$ python3 -q
>>> import numpy as np
>>> from numpy import linalg as LA
>>> np.set_printoptions(precision=2, suppress=True, linewidth=200)
>>> A = np.load("run6.npy")
>>> print(A)
[[-0.99  0.31 -1.71]
 [ 1.59 -0.63 -1.04]
 [-0.7  -1.87  0.07]]
>>> rng = np.random.default_rng(35016)
>>> A2 = A + rng.integers(-2, 3, (3, 1)) @ rng.integers(-2, 3, (1, 3))
>>> print(A2)
[[ 1.01  2.31  0.29]
 [-0.41 -2.63 -3.04]
 [-4.7  -5.87 -3.93]]
>>> print(A2 - A)
[[ 2.  2.  2.]
 [-2. -2. -2.]
 [-4. -4. -4.]]
>>> print(np.abs(A2 - A).sum(axis=1))
[ 6.  6. 12.]
>>> print(LA.matrix_rank(A2 - A, tol=1e-8))
1
>>> print(A.mean(axis=0))
[-0.03 -0.73 -0.89]
>>> print(A.sum(axis=1))
[-2.39 -0.08 -2.5 ]
>>> print(round(float(np.abs(A).max()), 2))
1.87
>>> print(A - A[0])
[[ 0.    0.    0.  ]
 [ 2.58 -0.94  0.67]
 [ 0.3  -2.18  1.78]]
>>> print(LA.matrix_rank(A))
3
>>> A2 = A / np.sqrt((A ** 2).mean(axis=1, keepdims=True))
>>> print(LA.norm(A2, axis=1))
[1.73 1.73 1.73]
>>> print(A2[0])
[-0.86  0.27 -1.48]
>>> print(LA.matrix_rank(A2) == LA.matrix_rank(A))
True
>>> w1 = np.array([[1, 0], [2, -2], [2, 1]])
>>> b = np.array([-3, -1])
>>> hid = np.maximum(A @ w1 + b, 0)
>>> print(LA.matrix_rank(hid))
1
>>> W2 = np.array([[3, 2], [-1, 3]])
>>> print(w1 @ W2)
[[ 3  2]
 [ 8 -2]
 [ 5  7]]
>>> labels = rng.permutation(3)
>>> A2 = A[:, labels] * rng.choice([-1, 1], 3)
>>> print(A2)
[[ 0.99 -1.71  0.31]
 [-1.59 -1.04 -0.63]
 [ 0.7   0.07 -1.87]]
>>> U, _, Vt = LA.svd(A.T @ A2)
>>> print(labels)
[0 2 1]
>>> print(np.round(LA.lstsq(A, A2)[0], 2) + 0)
[[-1.  0.  0.]
 [ 0.  0.  1.]
 [ 0.  1.  0.]]
>>> E = np.minimum.outer(np.arange(1, 4), np.arange(1, 4)) * 3
>>> print(E)
[[3 3 3]
 [3 6 6]
 [3 6 9]]
>>> x0 = np.array([1, 1, 1])
>>> y = A @ x0
>>> print(y)
[-2.39 -0.08 -2.5 ]
>>> print(LA.solve(A, 5 * y))
[5. 5. 5.]
>>> print(LA.solve(A, y + A[:, 1]))
[1. 2. 1.]
>>> print(LA.solve(A, y))
[1. 1. 1.]
>>> Q, r_ = LA.qr(E)
>>> print(round(float(np.trace(Q @ Q.T)), 2))
3.0
>>> print(np.allclose(r_.T @ r_, E.T @ E))
True
>>> print(Q.round(2) + 0)
[[-0.58  0.82  0.  ]
 [-0.58 -0.41 -0.71]
 [-0.58 -0.41  0.71]]
>>> print(r_)
[[ -5.2   -8.66 -10.39]
 [  0.    -2.45  -3.67]
 [  0.     0.     2.12]]
>>> print(Q @ r_)
[[3. 3. 3.]
 [3. 6. 6.]
 [3. 6. 9.]]
>>> print(np.round(Q.T @ Q, 2) + 0)
[[1. 0. 0.]
 [0. 1. 0.]
 [0. 0. 1.]]
>>> print(Q.shape, r_.shape)
(3, 3) (3, 3)
>>> x0 = np.array([2, 2, 2])
>>> y = E @ x0
>>> b, lr = np.zeros(3), 1 / LA.norm(E, 2) ** 2
>>> for i in range(250):
...     b -= lr * E.T @ (E @ b - y)
...     if i % 50 == 0: print(i, round(LA.norm(E @ b - y), 2))
... 
0 1.83
50 0.84
100 0.42
150 0.25
200 0.17
>>> print(np.round(LA.cond(E), 2))
16.39
>>> print(b)
[1.9  2.1  1.96]
>>> x0 = np.array([1, 1, 3])
>>> y = E @ x0
>>> print(y)
[15 27 36]
>>> print(LA.solve(E, y))
[1. 1. 3.]
>>> print(LA.solve(E.T, E[1]))
[0. 1. 0.]
>>> A2 = E / LA.norm(E, axis=1, keepdims=True)
>>> gram = A2 @ A2.T
>>> print(gram)
[[1.   0.96 0.93]
 [0.96 1.   0.98]
 [0.93 0.98 1.  ]]
>>> print((np.abs(gram) > 0.9).astype(int))
[[1 1 1]
 [1 1 1]
 [1 1 1]]
>>> print(gram[1])
[0.96 1.   0.98]
>>> print(LA.norm(A2, axis=1))
[1. 1. 1.]
>>> print(np.argwhere(np.triu(np.abs(gram) > 0.95, 1)))
[[0 1]
 [1 2]]
>>> X = np.load("a.npy")
>>> print(X)
[[0.33 0.   0.33 0.   0.33]
 [0.   1.   0.   0.   0.  ]
 [0.25 0.25 0.25 0.25 0.  ]
 [0.5  0.   0.   0.5  0.  ]
 [0.   0.   0.   0.   1.  ]]
>>> # rows sum to 1
>>> A2 = np.array([[0, 1, 0], [1, 1, 1]])
>>> W2 = np.kron(A2, X)
>>> print(W2)
[[0.   0.   0.   0.   0.   0.33 0.   0.33 0.   0.33 0.   0.   0.   0.   0.  ]
 [0.   0.   0.   0.   0.   0.   1.   0.   0.   0.   0.   0.   0.   0.   0.  ]
 [0.   0.   0.   0.   0.   0.25 0.25 0.25 0.25 0.   0.   0.   0.   0.   0.  ]
 [0.   0.   0.   0.   0.   0.5  0.   0.   0.5  0.   0.   0.   0.   0.   0.  ]
 [0.   0.   0.   0.   0.   0.   0.   0.   0.   1.   0.   0.   0.   0.   0.  ]
 [0.33 0.   0.33 0.   0.33 0.33 0.   0.33 0.   0.33 0.33 0.   0.33 0.   0.33]
 [0.   1.   0.   0.   0.   0.   1.   0.   0.   0.   0.   1.   0.   0.   0.  ]
 [0.25 0.25 0.25 0.25 0.   0.25 0.25 0.25 0.25 0.   0.25 0.25 0.25 0.25 0.  ]
 [0.5  0.   0.   0.5  0.   0.5  0.   0.   0.5  0.   0.5  0.   0.   0.5  0.  ]
 [0.   0.   0.   0.   1.   0.   0.   0.   0.   1.   0.   0.   0.   0.   1.  ]]
>>> print(np.round(LA.norm(W2, 2), 2), round(float(LA.norm(A2, 2) * LA.norm(X, 2)), 2))
1.99 1.99
>>> print(np.sort(np.abs(LA.eigvals(X)))[::-1])
[1.   1.   0.78 0.23 0.23]
>>> print(X @ np.ones(5))
[1. 1. 1. 1. 1.]
>>> print(X.sum(axis=1))
[1. 1. 1. 1. 1.]
>>> print(np.round(LA.matrix_power(X, 100), 2) + 0)
[[0.   0.25 0.   0.   0.75]
 [0.   1.   0.   0.   0.  ]
 [0.   0.5  0.   0.   0.5 ]
 [0.   0.25 0.   0.   0.75]
 [0.   0.   0.   0.   1.  ]]
>>> p = np.eye(5)[4]
>>> for _ in range(6):
...     p = p @ X
...     print(p.round(2))
... 
[0. 0. 0. 0. 1.]
[0. 0. 0. 0. 1.]
[0. 0. 0. 0. 1.]
[0. 0. 0. 0. 1.]
[0. 0. 0. 0. 1.]
[0. 0. 0. 0. 1.]
